$ ipython --no-banner

In [1]: import numpy as np

In [2]: np.set_printoptions(precision=2, suppress=True, linewidth=200)

In [3]: J = np.loadtxt("layer14.csv", delimiter=",")

In [4]: J
Out[4]: 
array([[ 1.53,  0.56,  0.05,  1.04],
       [ 0.56,  2.  ,  0.24,  0.3 ],
       [ 0.05,  0.24,  0.99, -0.83],
       [ 1.04,  0.3 , -0.83,  1.48]])

In [5]: Uu, sv, vt = np.linalg.svd(J)

In [6]: V = vt[:(sv > 1e-8).sum()]

In [7]: rng = np.random.default_rng(893)

In [8]: x0 = J[2] + 4 * J[1] + rng.integers(2) * np.eye(4)[0]

In [9]: x0
Out[9]: array([3.29, 8.24, 1.96, 0.37])

In [10]: V.T @ V
Out[10]: 
array([[ 0.79, -0.02,  0.27,  0.3 ],
       [-0.02,  1.  ,  0.03,  0.03],
       [ 0.27,  0.03,  0.65, -0.39],
       [ 0.3 ,  0.03, -0.39,  0.56]])

In [11]: round(np.linalg.det(2 * J), 2), round(np.linalg.det(J), 2)
Out[11]: (np.float64(-0.0), np.float64(-0.0))

In [12]: round(float(np.einsum("ij,ji->", J, J)), 2)
Out[12]: 14.0

In [13]: Y = J / np.linalg.norm(J, axis=1, keepdims=True)

In [14]: C2 = Y @ Y.T

In [15]: round(np.degrees(np.arccos(np.clip(C2[1, 3], -1, 1))), 2)
Out[15]: np.float64(70.45)

In [16]: (C2 - 2 * np.eye(4)).round(6).argmax(axis=1)
Out[16]: array([3, 0, 1, 0])

In [17]: np.argwhere(np.triu(np.abs(C2) > 0.95, 1))
Out[17]: array([], shape=(0, 2), dtype=int64)

In [18]: C2
Out[18]: 
array([[ 1.  ,  0.56, -0.24,  0.84],
       [ 0.56,  1.  ,  0.18,  0.33],
       [-0.24,  0.18,  1.  , -0.73],
       [ 0.84,  0.33, -0.73,  1.  ]])

In [19]: Uu, sv, vt = np.linalg.svd(C2)

In [20]: sv.round(2) + 0
Out[20]: array([2.39, 1.29, 0.31, 0.  ])

In [21]: Y = Uu[:, :3] @ np.diag(sv[:3]) @ vt[:3]

In [22]: np.round(np.abs(C2 - Y).max(), 2)
Out[22]: np.float64(0.0)

In [23]: np.count_nonzero(J)
Out[23]: np.int64(16)

In [24]: np.linalg.rank(J)
Traceback (most recent call last):
  Cell In[24], line 1
    np.linalg.rank(J)
AttributeError: module 'numpy.linalg' has no attribute 'rank'


In [25]: J[:, 4]
Traceback (most recent call last):
  Cell In[25], line 1
    J[:, 4]
IndexError: index 4 is out of bounds for axis 1 with size 4


In [26]: np.diff(J, axis=0)
Out[26]: 
array([[-0.97,  1.44,  0.19, -0.74],
       [-0.51, -1.76,  0.75, -1.13],
       [ 0.99,  0.06, -1.83,  2.32]])

In [27]: np.unravel_index(np.abs(J).argmax(), J.shape)
Out[27]: (np.int64(1), np.int64(1))

In [28]: np.linalg.matrix_rank(J)
Out[28]: np.int64(3)

In [29]: data = np.array([[6.0, 2.0], [2.0, 3.0]])

In [30]: data
Out[30]: 
array([[6., 2.],
       [2., 3.]])

In [31]: ev, V = np.linalg.eigh(data)

In [32]: np.unique(ev.round(6) + 0, return_counts=True)[1]
Out[32]: array([1, 1])

In [33]: np.abs(V[:, -1]).round(6).argmax()
Out[33]: np.int64(0)

In [34]: np.round(V.T @ V, 2) + 0
Out[34]: 
array([[1., 0.],
       [0., 1.]])

In [35]: np.linalg.eigvalsh(data + 2 * np.eye(2))
Out[35]: array([4., 9.])

In [36]: np.abs(V[:, -1])
Out[36]: array([0.89, 0.45])

In [37]: x0 = np.ones(2)

In [38]: for _ in range(5):
    ...:     x0 = data @ x0
    ...:     x0 /= np.linalg.norm(x0)
    ...:     print(round(x0 @ data @ x0, 2))
    ...: 
6.96
7.0
7.0
7.0
7.0

In [39]: x0
Out[39]: array([0.89, 0.45])

In [40]: Y = np.array([[2, 0, 2], [-1, 1, 0]])

In [41]: np.einsum("ij,ij->i", data, data)
Out[41]: array([40., 13.])

In [42]: np.einsum("ij->j", data)
Out[42]: array([8., 5.])

In [43]: np.einsum("ik,kj->ji", data, Y)
Out[43]: 
array([[10.,  1.],
       [ 2.,  3.],
       [12.,  4.]])

In [44]: Y.T @ data.T
Out[44]: 
array([[10.,  1.],
       [ 2.,  3.],
       [12.,  4.]])

In [45]: ev, V = np.linalg.eigh(data)

In [46]: x0 = np.array([2, -4])

In [47]: V * np.maximum(ev, 0) @ V.T
Out[47]: 
array([[6., 2.],
       [2., 3.]])

In [48]: V * np.abs(ev) @ V.T
Out[48]: 
array([[6., 2.],
       [2., 3.]])

In [49]: np.abs(data).sum(axis=1).max(), np.abs(ev).max()
Out[49]: (np.float64(8.0), np.float64(7.0))

In [50]: np.linalg.eigvalsh(data[1:, 1:])
Out[50]: array([3.])

In [51]: (data - data.T) / 2
Out[51]: 
array([[0., 0.],
       [0., 0.]])

In [52]: np.round(np.abs(np.linalg.eigvals(data)).max(), 2)
Out[52]: np.float64(7.0)

In [53]: np.sort(np.abs(np.linalg.eigvals(data)))
Out[53]: array([2., 7.])

In [54]: np.allclose(data @ data.T, data.T @ data)
Out[54]: True

In [55]: np.linalg.matrix_power(data, 3)
Out[55]: 
array([[276., 134.],
       [134.,  75.]])

In [56]: np.trace(data)
Out[56]: np.float64(9.0)

In [57]: F = np.array([[1.6, 0.0, 0.0, -0.4],
    ...:     [-0.9, 2.3, -1.3, -0.3],
    ...:     [-0.4, 0.3, 2.5, -0.6]])

In [58]: F[:, 1] *= 3

In [59]: F
Out[59]: 
array([[ 1.6,  0. ,  0. , -0.4],
       [-0.9,  6.9, -1.3, -0.3],
       [-0.4,  0.9,  2.5, -0.6]])

In [60]: w1 = np.array([[0, 1, 2, 1], [1, 2, 2, 1], [1, 2, 2, 0], [0, 0, 0, 2]])

In [61]: beta = np.array([0, -3, 3, -3])

In [62]: hid = np.maximum(F @ w1 + beta, 0)

In [63]: (hid > 0).astype(int)
Out[63]: 
array([[0, 0, 1, 0],
       [1, 1, 1, 1],
       [1, 1, 1, 0]])

In [64]: np.linalg.matrix_rank(hid)
Out[64]: np.int64(3)

In [65]: (hid > 0).mean(axis=0)
Out[65]: array([0.67, 0.67, 1.  , 0.33])

In [66]: hid
Out[66]: 
array([[ 0. ,  0. ,  6.2,  0. ],
       [ 5.6,  7.3, 12.4,  2.4],
       [ 3.4,  3.4,  9. ,  0. ]])

In [67]: Z = np.array([[-1, -3, -5], [-4, -2, -3], [-3, 1, -3], [-5, -3, -2]])

In [68]: w1 @ Z
Out[68]: 
array([[-15,  -3, -11],
       [-20,  -8, -19],
       [-15,  -5, -17],
       [-10,  -6,  -4]])

In [69]: (hid @ Z).round(6).argmax(axis=1)
Out[69]: array([1, 1, 1])

In [70]: Uu, sv = np.linalg.svd(F)
Traceback (most recent call last):
  Cell In[70], line 1
    Uu, sv = np.linalg.svd(F)
ValueError: too many values to unpack (expected 2)


In [71]: Uu, sv, vt = np.linalg.svd(F, full_matrices=False)

In [72]: np.round(Uu.T @ F @ vt.T, 2) + 0
Out[72]: 
array([[7.11, 0.  , 0.  ],
       [0.  , 2.7 , 0.  ],
       [0.  , 0.  , 1.63]])

In [73]: np.round(np.sqrt((sv ** 2).sum()), 2), round(float(np.linalg.norm(F)), 2)
Out[73]: (np.float64(7.78), 7.78)

In [74]: sv
Out[74]: array([7.11, 2.7 , 1.63])

In [75]: np.abs(vt[0])
Out[75]: array([0.14, 0.98, 0.15, 0.05])

In [76]: Uu.shape, sv.shape, vt.shape
Out[76]: ((3, 3), (3,), (3, 4))

In [77]: (sv > 1e-8).sum()
Out[77]: np.int64(3)

In [78]: np.round(vt @ vt.T, 2) + 0
Out[78]: 
array([[1., 0., 0.],
       [0., 1., 0.],
       [0., 0., 1.]])

In [79]: sv / sv[0]
Out[79]: array([1.  , 0.38, 0.23])

In [80]: np.round(Uu.T @ Uu, 2) + 0
Out[80]: 
array([[1., 0., 0.],
       [0., 1., 0.],
       [0., 0., 1.]])

In [81]: E = np.eye(3, dtype=int)[rng.permutation(3)]

In [82]: E
Out[82]: 
array([[0, 1, 0],
       [0, 0, 1],
       [1, 0, 0]])

In [83]: E @ (-1.0) ** np.arange(3)
Out[83]: array([-1.,  1.,  1.])

In [84]: np.allclose(E @ E.T, E.T @ E)
Out[84]: True

In [85]: E @ np.ones(3)
Out[85]: array([1., 1., 1.])

In [86]: X = np.load("a.npy")

In [87]: X
Out[87]: 
array([[0, 9, 3, 0],
       [0, 0, 0, 1],
       [1, 3, 1, 0]])

In [88]: np.linalg.cond(X) > 100
Out[88]: np.False_

In [89]: round(np.linalg.norm(X, 2) / np.linalg.norm(X), 2)
Out[89]: np.float64(0.99)

In [90]: arr = np.array([[0.1, 0.1, 1.4, 0.7],
    ...:     [-1.6, 1.1, 0.1, 1.9],
    ...:     [1.4, 0.1, 0.6, -1.0],
    ...:     [1.6, -1.0, 0.1, -0.7],
    ...:     [-0.9, -1.5, 0.1, 0.4],
    ...:     [-0.8, 0.2, -0.5, 1.3],
    ...:     [0.3, -0.7, 0.7, -0.4],
    ...:     [0.3, 1.9, 0.3, 0.2],
    ...:     [0.1, 0.8, 0.9, 0.1],
    ...:     [-0.3, -0.9, 1.9, -0.5],
    ...:     [0.9, -0.2, -0.3, 0.0],
    ...:     [0.2, -1.3, 0.7, -0.1],
    ...:     [0.9, -1.7, -0.3, 1.3]])

In [91]: arr[:, 3] = -1 * arr[:, 0] + 0.02 * rng.normal(size=13)

In [92]: arr
Out[92]: 
array([[ 0.1 ,  0.1 ,  1.4 , -0.05],
       [-1.6 ,  1.1 ,  0.1 ,  1.61],
       [ 1.4 ,  0.1 ,  0.6 , -1.39],
       [ 1.6 , -1.  ,  0.1 , -1.62],
       [-0.9 , -1.5 ,  0.1 ,  0.93],
       [-0.8 ,  0.2 , -0.5 ,  0.79],
       [ 0.3 , -0.7 ,  0.7 , -0.28],
       [ 0.3 ,  1.9 ,  0.3 , -0.31],
       [ 0.1 ,  0.8 ,  0.9 , -0.13],
       [-0.3 , -0.9 ,  1.9 ,  0.32],
       [ 0.9 , -0.2 , -0.3 , -0.85],
       [ 0.2 , -1.3 ,  0.7 , -0.19],
       [ 0.9 , -1.7 , -0.3 , -0.9 ]])

In [93]: idx = rng.permutation(2)

In [94]: Y = data[:, idx] * rng.choice([-1, 1], 2)

In [95]: Y
Out[95]: 
array([[2., 6.],
       [3., 2.]])

In [96]: Uu, _, vt = np.linalg.svd(data.T @ Y)

In [97]: np.round(np.linalg.lstsq(data, Y)[0], 2) + 0
Out[97]: 
array([[0., 1.],
       [1., 0.]])

In [98]: np.round(Uu @ vt, 2) + 0
Out[98]: 
array([[0., 1.],
       [1., 0.]])

In [99]: idx
Out[99]: array([1, 0])

In [100]: x0 = np.array([-4, -3])

In [101]: h1 = np.maximum(Y @ x0, 0)

In [102]: np.flatnonzero(h1 > 1e-9)
Out[102]: array([], dtype=int64)

In [103]: np.maximum(Y @ (3 * x0), 0)
Out[103]: array([0., 0.])

In [104]: Y.T @ h1
Out[104]: array([0., 0.])

In [105]: np.maximum(Y @ x0, 0) - np.maximum(-Y @ x0, 0)
Out[105]: array([-26., -18.])

In [106]: np.tanh(Y @ x0)
Out[106]: array([-1., -1.])

In [107]: h1
Out[107]: array([0., 0.])

In [108]: Y * (h1 > 1e-9)[:, None]
Out[108]: 
array([[0., 0.],
       [0., 0.]])

In [109]: D = np.linalg.norm(arr[:, None] - arr[None], axis=-1)

In [110]: np.linalg.matrix_rank(D ** 2)
Out[110]: np.int64(6)

In [111]: D.mean(axis=1).argmax()
Out[111]: np.int64(1)

In [112]: np.flatnonzero(D[11] < D.mean() / 2)
Out[112]: array([ 6, 11])

In [113]: D[11].round(6).argsort(kind="stable")[:4]
Out[113]: array([11,  6,  9, 12])

In [114]: (D + 1e9 * np.eye(13)).round(6).argmin(axis=1)
Out[114]: array([ 8,  5, 10,  2, 11,  1, 11,  8,  0,  0,  2,  6,  3])

In [115]: A = np.load("case17.npy")

In [116]: A
Out[116]: 
array([[0.5, 0.5, 0. , 0. ],
       [0.2, 0.4, 0.2, 0.2],
       [0. , 0. , 0.5, 0.5],
       [0. , 0. , 0. , 1. ]])

In [117]: round(np.abs(np.linalg.eigvals(A)).max(), 2)
Out[117]: np.float64(1.0)

In [118]: A.inv()
Traceback (most recent call last):
  Cell In[118], line 1
    A.inv()
AttributeError: 'numpy.ndarray' object has no attribute 'inv'


In [119]: np.allclose(A @ A.T, A.T @ A)
Out[119]: False

In [120]: np.linalg.determinant(A)
Traceback (most recent call last):
  Cell In[120], line 1
    np.linalg.determinant(A)
AttributeError: module 'numpy.linalg' has no attribute 'determinant'


In [121]: np.allclose(A, A.T)
Out[121]: False

In [122]: (A - A.T) / 2
Out[122]: 
array([[ 0.  ,  0.15,  0.  ,  0.  ],
       [-0.15,  0.  ,  0.1 ,  0.1 ],
       [ 0.  , -0.1 ,  0.  ,  0.25],
       [ 0.  , -0.1 , -0.25,  0.  ]])

In [123]: np.round(np.linalg.det(A), 2)
Out[123]: np.float64(0.05)

In [124]: A @ A
Out[124]: 
array([[0.35, 0.45, 0.1 , 0.1 ],
       [0.18, 0.26, 0.18, 0.38],
       [0.  , 0.  , 0.25, 0.75],
       [0.  , 0.  , 0.  , 1.  ]])

In [125]: round(np.linalg.det(A.T), 2)
Out[125]: np.float64(0.05)

In [126]: round(float(np.linalg.det(A[::-1])), 2)
Out[126]: 0.05

In [127]: np.sort(np.abs(np.linalg.eigvals(A)))[::-1]
Out[127]: array([1.  , 0.77, 0.5 , 0.13])

In [128]: A @ np.ones(4)
Out[128]: array([1., 1., 1., 1.])

In [129]: A.sum(axis=1)
Out[129]: array([1., 1., 1., 1.])

In [130]: np.round(np.linalg.matrix_power(A, 100), 2) + 0
Out[130]: 
array([[0., 0., 0., 1.],
       [0., 0., 0., 1.],
       [0., 0., 0., 1.],
       [0., 0., 0., 1.]])

In [131]: pr = np.eye(4)[1]

In [132]: for _ in range(5):
     ...:     pr = pr @ A
     ...:     print(pr.round(2))
     ...: 
[0.2 0.4 0.2 0.2]
[0.18 0.26 0.18 0.38]
[0.14 0.19 0.14 0.52]
[0.11 0.15 0.11 0.63]
[0.08 0.11 0.08 0.72]

In [133]: round(float(np.linalg.norm(A, 2)), 2)
Out[133]: 1.18

In [134]: np.round(np.linalg.norm(A) ** 2 / np.linalg.norm(A, 2) ** 2, 2)
Out[134]: np.float64(1.65)

In [135]: np.round(np.linalg.norm(A, 1), 2), np.round(np.linalg.norm(A, np.inf), 2)
Out[135]: (np.float64(1.7), np.float64(1.0))

In [136]: round(float(np.linalg.norm(A, "nuc")), 2)
Out[136]: 2.57

In [137]: A[0] @ A[2]
Out[137]: np.float64(0.0)

In [138]: round(float(np.linalg.norm(A[0] - A[2])), 2)
Out[138]: 1.0

In [139]: np.linalg.norm(A, axis=0)
Out[139]: array([0.54, 0.64, 0.54, 1.14])

In [140]: round(np.linalg.norm(A[0], 1), 2), round(np.linalg.norm(A[0], np.inf), 2)
Out[140]: (np.float64(1.0), np.float64(0.5))

In [141]: M = np.load("out5.npy")

In [142]: M
Out[142]: 
array([[-5.,  4.,  0.,  0.],
       [ 4., -2.,  4.,  0.],
       [ 0.,  4., -7.,  4.],
       [ 0.,  0.,  4.,  1.]])

In [143]: ev, V = np.linalg.eigh(M)

In [144]: x0 = np.array([2, 3, 2, 2])

In [145]: V * np.abs(ev) @ V.T
Out[145]: 
array([[ 5.72, -2.7 ,  0.76,  0.69],
       [-2.7 ,  4.45, -2.39,  1.79],
       [ 0.76, -2.39,  8.47, -1.73],
       [ 0.69,  1.79, -1.73,  3.21]])

In [146]: np.abs(M).sum(axis=1).max(), round(np.abs(ev).max(), 2)
Out[146]: (np.float64(15.0), np.float64(10.92))

In [147]: x0 @ M @ x0
Out[147]: np.float64(66.0)

In [148]: np.round(x0 @ M @ x0 / (x0 @ x0), 2), round(float(ev[0]), 2), round(ev[-1], 2)
Out[148]: (np.float64(3.14), -10.92, np.float64(3.57))

In [149]: np.linalg.eigvalsh(M[1:, 1:])
Out[149]: array([-10.33,  -0.9 ,   3.23])
